$ python -q
>>> import numpy as np
>>> from numpy import linalg as LA
>>> np.set_printoptions(suppress=True, linewidth=140)
>>> feats = np.load("w.npy")
>>> feats
array([[-2.778,  0.834, -4.073],
       [ 3.195, -3.344,  1.899],
       [-0.538,  4.748, -1.471],
       [ 4.732, -1.612, -0.107],
       [ 0.436,  3.81 ,  3.209],
       [ 1.947, -4.4  ,  1.362],
       [ 3.211, -2.447,  2.949],
       [ 2.267, -4.312,  1.127],
       [ 0.338,  2.146, -4.503],
       [ 3.663,  1.007, -3.251],
       [ 4.227,  2.302, -1.355],
       [-4.532, -0.97 , -1.876],
       [-4.101,  2.763, -0.741]])
>>> x = np.array([0, -2, -4])
>>> target = feats @ x
>>> np.round(LA.lstsq(feats, target)[0], 3) + 0
array([ 0., -2., -4.])
>>> np.round(LA.solve(feats.T @ feats, feats.T @ target), 3) + 0
array([ 0., -2., -4.])
>>> np.round(LA.pinv(feats) @ feats, 3) + 0
array([[1., 0., 0.],
       [0., 1., 0.],
       [0., 0., 1.]])
>>> rng = np.random.default_rng(229)
>>> target = target + 0.02 * rng.normal(size=13)
>>> target.round(3)
array([ 14.626,  -0.895,  -3.61 ,   3.659, -20.447,   3.388,  -6.918,   4.121,  13.73 ,  10.958,   0.82 ,   9.429,  -2.535])
>>> b, *_ = LA.lstsq(feats, target)
>>> np.round(feats.T @ (target - feats @ b), 3) + 0
array([0., 0., 0.])
>>> b.round()
array([-0., -2., -4.])
>>> [round(float(LA.norm(LA.solve(feats.T @ feats + lam * np.eye(3), feats.T @ target))), 2) for lam in (0, 1, 10, 100)]
[4.47, 4.39, 3.8, 1.62]
>>> b.round(3)
array([-0.001, -2.   , -3.998])
>>> round(LA.norm(target - feats @ b), 3)
np.float64(0.062)
>>> m1 = np.load("run19.npy")
>>> m1
array([[ 2, 10,  0,  0],
       [ 0,  2,  0,  0],
       [-1, -5, -1, -5],
       [ 0, -1,  0, -1]])
>>> U, s, VT = LA.svd(m1)
>>> np.argmax(s[:-1] / (s[1:] + 1e-6)) + 1
np.int64(2)
>>> Y = U[:, :2] @ np.diag(s[:2]) @ VT[:2]
>>> round(float(LA.norm(m1 - Y, 2)), 3), round(s[2], 3)
(0.441, np.float64(0.441))
>>> round(np.abs(m1 - Y).max(), 3)
np.float64(0.371)
>>> Y.round(3) + 0
array([[ 1.928, 10.014,  0.   ,  0.   ],
       [ 0.371,  1.928,  0.   ,  0.   ],
       [-0.964, -5.007, -0.964, -5.007],
       [-0.186, -0.964, -0.186, -0.964]])
>>> x = np.array([1, 1, 2])
>>> np.sign((feats @ x).round(6))
array([-1.,  1.,  1.,  1.,  1.,  1.,  1.,  1., -1., -1.,  1., -1., -1.])
>>> feats @ np.eye(3)[0]
array([-2.778,  3.195, -0.538,  4.732,  0.436,  1.947,  3.211,  2.267,  0.338,  3.663,  4.227, -4.532, -4.101])
>>> w, evecs = LA.eig(m1)
>>> np.round(np.sort(LA.eigvals(m1.T)), 3)
array([-1., -1.,  2.,  2.])
>>> m1 @ evecs[:, 0] - w[0] * evecs[:, 0]
array([0., 0., 0., 0.])
>>> w
array([-1., -1.,  2.,  2.])
>>> X = np.loadtxt("m.csv", delimiter=",")
>>> X
array([[ 0.,  0., -5.,  0.],
       [ 0., -3.,  0.,  0.],
       [ 0.,  0.,  0.,  5.],
       [ 4.,  0.,  0.,  0.]])
>>> X.T @ X
array([[16.,  0.,  0.,  0.],
       [ 0.,  9.,  0.,  0.],
       [ 0.,  0., 25.,  0.],
       [ 0.,  0.,  0., 25.]])
>>> np.round(LA.pinv(X), 3)
array([[ 0.   ,  0.   ,  0.   ,  0.25 ],
       [ 0.   , -0.333,  0.   ,  0.   ],
       [-0.2  ,  0.   ,  0.   ,  0.   ],
       [ 0.   ,  0.   ,  0.2  ,  0.   ]])
>>> np.round(LA.svd(X, compute_uv=False), 3)
array([5., 5., 4., 3.])
>>> X[:, 3] @ X[:, 1]
np.float64(0.0)
>>> X.sum(axis=1)
array([-5., -3.,  5.,  4.])
>>> np.unravel_index(np.abs(X).argmax(), X.shape)
(np.int64(0), np.int64(2))
>>> round(float(LA.norm(X)), 3)
8.66
>>> X - X[0]
array([[ 0.,  0.,  0.,  0.],
       [ 0., -3.,  5.,  0.],
       [ 0.,  0.,  5.,  5.],
       [ 4.,  0.,  5.,  0.]])
>>> np.allclose(X @ X.T, X.T @ X)
False
>>> X @ X
array([[  0.,   0.,   0., -25.],
       [  0.,   9.,   0.,   0.],
       [ 20.,   0.,   0.,   0.],
       [  0.,   0., -20.,   0.]])
>>> LA.determinant(X)
Traceback (most recent call last):
  File "<python-input-46>", line 1, in <module>
    LA.determinant(X)
    ^^^^^^^^^^^^^^
AttributeError: module 'numpy.linalg' has no attribute 'determinant'
>>> np.trace(X)
np.float64(-3.0)
>>> np.round(LA.matrix_power(X, 4), 3)
array([[   0.,    0.,  500.,    0.],
       [   0.,   81.,    0.,    0.],
       [   0.,    0.,    0., -500.],
       [-400.,    0.,    0.,    0.]])
>>> np.round(np.sort(np.abs(LA.eigvals(X))), 3)
array([3.   , 4.642, 4.642, 4.642])
>>> np.flatnonzero(LA.matrix_power((X != 0) + (X.T != 0) + np.eye(4), 4)[2])
array([0, 2, 3])
>>> mat = np.loadtxt("a.csv", delimiter=",")
>>> mat
array([[  8.957,  -0.791,  -8.249],
       [ -0.766,   0.126,   8.082],
       [ -6.937,  -1.594,   4.52 ],
       [ -2.278,   3.36 ,   0.407],
       [ -2.753,  -1.843,  -0.751],
       [-11.028,   1.126,   1.914],
       [ -2.602,   1.578,  -2.639],
       [  3.271,   0.314,  -2.179],
       [ -3.926,   1.688,  11.147],
       [ -2.281,  -1.568, -12.943],
       [  3.473,  -4.638,  -7.632],
       [  0.053,  -3.594,  12.131],
       [ -0.874,  -1.88 , -13.066],
       [  1.16 ,  -0.011,  19.383],
       [ -0.319,   3.49 , -10.146],
       [  0.64 ,  -2.609,   0.691],
       [  2.993,   2.233,  -3.062],
       [ -1.811,  -2.69 ,  -8.938],
       [ -4.502,   1.214,  21.732],
       [  1.361,   0.267,   2.798],
       [  0.286,   1.97 , -12.629],
       [ -3.106,  -0.057,  -9.956],
       [ -0.153,  -2.938, -10.831]])
>>> Xs = mat - mat.mean(axis=0)
>>> evecs = LA.svd(Xs)[2][:1]
>>> Y = Xs - Xs @ evecs.T @ evecs
>>> LA.norm(Y, axis=1).round(6).argmax()
np.int64(5)
>>> dist = LA.norm(mat[:, None] - mat[None], axis=-1)
>>> LA.matrix_rank(dist ** 2)
np.int64(5)
>>> np.unravel_index(dist.round(6).argmax(), dist.shape)
(np.int64(12), np.int64(18))
>>> np.flatnonzero(dist[8] < dist.mean() / 2)
array([1, 8])
>>> w1 = np.array([[2, -1, -3, 2, -3], [-2, 1, 0, 2, 0], [-2, 2, 1, -2, 1]])
>>> b = np.array([1, -1, 0, -1, -2])
>>> hid = np.maximum(mat @ w1 + b, 0)
>>> np.round((hid > 0).mean(axis=0), 3)
array([0.565, 0.391, 0.435, 0.565, 0.435])
>>> LA.matrix_rank(hid)
np.int64(5)
>>> (hid > 0).astype(int)
array([[1, 0, 0, 1, 0],
       [0, 1, 1, 0, 1],
       [0, 1, 1, 0, 1],
       [0, 1, 1, 1, 1],
       [1, 0, 1, 0, 1],
       [0, 1, 1, 0, 1],
       [0, 0, 1, 1, 1],
       [1, 0, 0, 1, 0],
       [0, 1, 1, 0, 1],
       [1, 0, 0, 1, 0],
       [1, 0, 0, 1, 0],
       [0, 1, 1, 0, 1],
       [1, 0, 0, 1, 0],
       [0, 1, 1, 0, 1],
       [1, 0, 0, 1, 0],
       [1, 0, 0, 0, 0],
       [1, 0, 0, 1, 0],
       [1, 0, 0, 1, 0],
       [0, 1, 1, 0, 1],
       [0, 1, 0, 0, 0],
       [1, 0, 0, 1, 0],
       [1, 0, 0, 1, 0],
       [1, 0, 0, 1, 0]])
>>> C = np.array([[1, 1, 3], [2, 1, -2], [0, 3, -3], [-1, 2, -3], [-3, 1, -3]])
>>> w1 @ C
array([[  7,  -7,  20],
       [ -2,   3, -14],
       [  1,   0, -10]])
>>> (hid @ C).round(6).argmax(axis=1)
array([1, 1, 1, 1, 1, 1, 1, 1, 1, 1, 2, 1, 1, 1, 1, 2, 1, 2, 1, 0, 1, 1, 1])
>>> G = np.cov(mat, rowvar=False)
>>> np.argsort(-mat.std(axis=0).round(6), kind="stable")
array([2, 0, 1])
>>> G.shape
(3, 3)
>>> np.argwhere(np.triu(np.abs(np.corrcoef(mat.T)) > 0.8, 1))
array([], shape=(0, 2), dtype=int64)
>>> round(float(np.corrcoef(mat[:, 2], mat[:, 0])[0, 1]), 3)
-0.241
>>> np.round(np.polyfit(mat[:, 2], mat[:, 0], 1), 3)
array([-0.094, -1.002])
>>> G.round(3)
array([[ 15.49 ,  -1.516,  -9.582],
       [ -1.516,   4.919,   2.921],
       [ -9.582,   2.921, 102.021]])
>>> M = np.loadtxt("x.csv", delimiter=",")
>>> M
array([[ 1.3, -0.2, -2.4, -1.8],
       [ 1.6,  1. , -6. ,  0.9],
       [-0.2, -0.1,  0.3, -1.8]])
>>> w1 = np.array([[2, 0, -2, 1, -1, 0],
...     [3, 0, -2, -1, 3, -2],
...     [3, 0, 3, 2, -2, 0],
...     [-1, 0, -1, -2, 0, 2]])
>>> b = np.array([1, 4, 4, 0, 3, 1])
>>> hid = np.maximum(M @ w1 + b, 0)
>>> LA.matrix_rank(hid)
np.int64(3)
>>> hid.round(3)
array([[ 0. ,  4. ,  0. ,  0.3,  5.9,  0. ],
       [ 0. ,  4. ,  0. ,  0. , 16.4,  0.8],
       [ 3. ,  4. ,  7.3,  4.1,  2.3,  0. ]])
>>> C = np.array([[-2, 2, 4],
...     [-2, -5, 3],
...     [2, -5, -5],
...     [4, -3, 5],
...     [-5, -4, 2],
...     [4, -2, -3]])
>>> np.round(hid @ C, 3)
array([[-36.3, -44.5,  25.3],
       [-86.8, -87.2,  42.4],
       [  5.5, -72. ,  12.6]])
>>> (hid @ C).round(6).argmax(axis=1)
array([2, 2, 2])
>>> x = np.array([3, 1, 0, 2, 0, 2])
>>> a = np.maximum(hid @ x, 0)
>>> np.flatnonzero(a > 1e-9)
array([0, 1, 2])
>>> np.round(hid * (a > 1e-9)[:, None], 3)
array([[ 0. ,  4. ,  0. ,  0.3,  5.9,  0. ],
       [ 0. ,  4. ,  0. ,  0. , 16.4,  0.8],
       [ 3. ,  4. ,  7.3,  4.1,  2.3,  0. ]])
>>> np.round(hid.T @ a, 3)
array([ 63.6 , 125.6 , 154.76,  88.3 , 167.74,   4.48])
>>> K = np.loadtxt("block8.csv", delimiter=",")
>>> K
array([[-1.619, -1.509,  1.074, -1.517],
       [-1.6  , -1.5  ,  1.1  , -1.5  ],
       [ 0.2  ,  0.2  ,  0.1  ,  0.1  ],
       [ 0.3  ,  2.5  , -1.3  ,  1.5  ]])
>>> idx = rng.permutation(4)
>>> idx
array([2, 0, 3, 1])
>>> Y = K[idx][:, idx]
>>> np.round(np.sort(np.abs(LA.eigvals(Y))), 3)
array([0.12 , 0.145, 0.439, 1.983])
>>> Y
array([[ 0.1  ,  0.2  ,  0.1  ,  0.2  ],
       [ 1.074, -1.619, -1.517, -1.509],
       [-1.3  ,  0.3  ,  1.5  ,  2.5  ],
       [ 1.1  , -1.6  , -1.5  , -1.5  ]])
>>> np.round(LA.det(Y), 3), np.round(LA.det(K[idx]), 3)
(np.float64(0.015), np.float64(-0.015))
>>> hat = np.triu(np.array([[0, -3, -3, -1], [0, 1, -1, 1], [3, 2, -3, 2], [0, 3, -3, -3]]), 1) + np.eye(4)
>>> Y = hat @ K @ LA.inv(hat)
>>> round(float(LA.det(Y)), 3)
0.015
>>> U, s, VT = LA.svd(K)
>>> s.round(3)
array([5.014, 1.348, 0.214, 0.01 ])
>>> Y = U[:, :3] @ np.diag(s[:3]) @ VT[:3]
>>> LA.matrix_rank(K, rtol=0.05)
np.int64(2)
>>> LA.matrix_rank(Y)
np.int64(3)
>>> Y = np.array([[2, 3, 1], [5, 7, 3]])
>>> C = np.kron(Y, K)
>>> C.shape
(8, 12)
>>> Y = np.array([[-6, 3, 5], [6, 4, -2], [0, -7, -7]])
>>> E = Y.T @ Y
>>> E
array([[ 72,   6, -42],
       [  6,  74,  56],
       [-42,  56,  78]])
>>> Y = E / LA.norm(E, axis=1, keepdims=True)
>>> G = Y @ Y.T
>>> round(float(np.degrees(np.arccos(np.clip(G[2, 1], -1, 1)))), 3)
32.059
>>> np.round(LA.norm(Y, axis=1), 3)
array([1., 1., 1.])
>>> G.round(3)
array([[ 1.   , -0.19 , -0.681],
       [-0.19 ,  1.   ,  0.848],
       [-0.681,  0.848,  1.   ]])
>>> x = np.ones(3)
>>> for _ in range(6):
...     x = E @ x
...     x /= LA.norm(x)
...     print(round(x @ E @ x, 3))
... 
116.934
132.07
139.27
141.833
142.648
142.898
>>> round(LA.eigvalsh(E)[-1], 3)
np.float64(143.006)
>>> x.round(3)
array([-0.353,  0.585,  0.73 ])
>>> w, evecs = LA.eig(E)
>>> np.round(np.sort(LA.eigvals(E.T)), 3)
array([  2.515,  78.479, 143.006])
>>> np.round(np.sort(LA.eigvals(LA.inv(E))), 3)
array([0.007, 0.013, 0.398])
>>> w.round(3)
array([  2.515,  78.479, 143.006])
>>> np.einsum("ii->", E)
np.int64(224)
>>> np.round(LA.eigvals(E), 3)
array([  2.515,  78.479, 143.006])
>>> np.round(LA.det(2 * E), 3), round(float(LA.det(E)), 3)
(np.float64(225792.0), 28224.0)
>>> w, evecs = LA.eigh(E)
>>> np.round(LA.eigvalsh(E + -3 * np.eye(3)), 3)
array([ -0.485,  75.479, 140.006])
>>> w.sum(), np.trace(E)
(np.float64(224.0), np.int64(224))
>>> (w > 1e-8).sum(), (w < -1e-8).sum()
(np.int64(3), np.int64(0))
>>> np.abs(evecs[:, -1]).round(6).argmax()
np.int64(2)
>>> np.round(evecs.T @ evecs, 3) + 0
array([[1., 0., 0.],
       [0., 1., 0.],
       [0., 0., 1.]])
>>> np.unique(w.round(6) + 0, return_counts=True)[1]
array([1, 1, 1])
>>> np.round(LA.eigvalsh(E @ E), 3)
array([    6.324,  6159.003, 20450.672])
>>> w.round(3)
array([  2.515,  78.479, 143.006])
>>> A = np.loadtxt("dump.csv", delimiter=",")
>>> A
array([[0., 0., 0.],
       [0., 0., 0.],
       [0., 0., 0.],
       [0., 2., 2.]])
>>> # row 3 is much longer than the rest
>>> U, s, VT = LA.svd(A)
>>> evecs = VT[:(s > 1e-8).sum()]
>>> x = A[2] + 3 * A[1] + rng.integers(2) * np.eye(3)[2]
>>> x
array([0., 0., 0.])
>>> LA.matrix_rank(np.vstack([A, x]))
np.int64(1)
>>> Y = A + rng.integers(-2, 3, (4, 1)) @ rng.integers(-2, 3, (1, 3))
>>> Y
array([[-1., -1., -1.],
       [ 0.,  0.,  0.],
       [ 2.,  2.,  2.],
       [ 1.,  3.,  3.]])
>>> LA.matrix_rank(Y - A, tol=1e-8)
np.int64(1)
>>> np.abs(Y - A).sum(axis=1)
array([3., 0., 6., 3.])
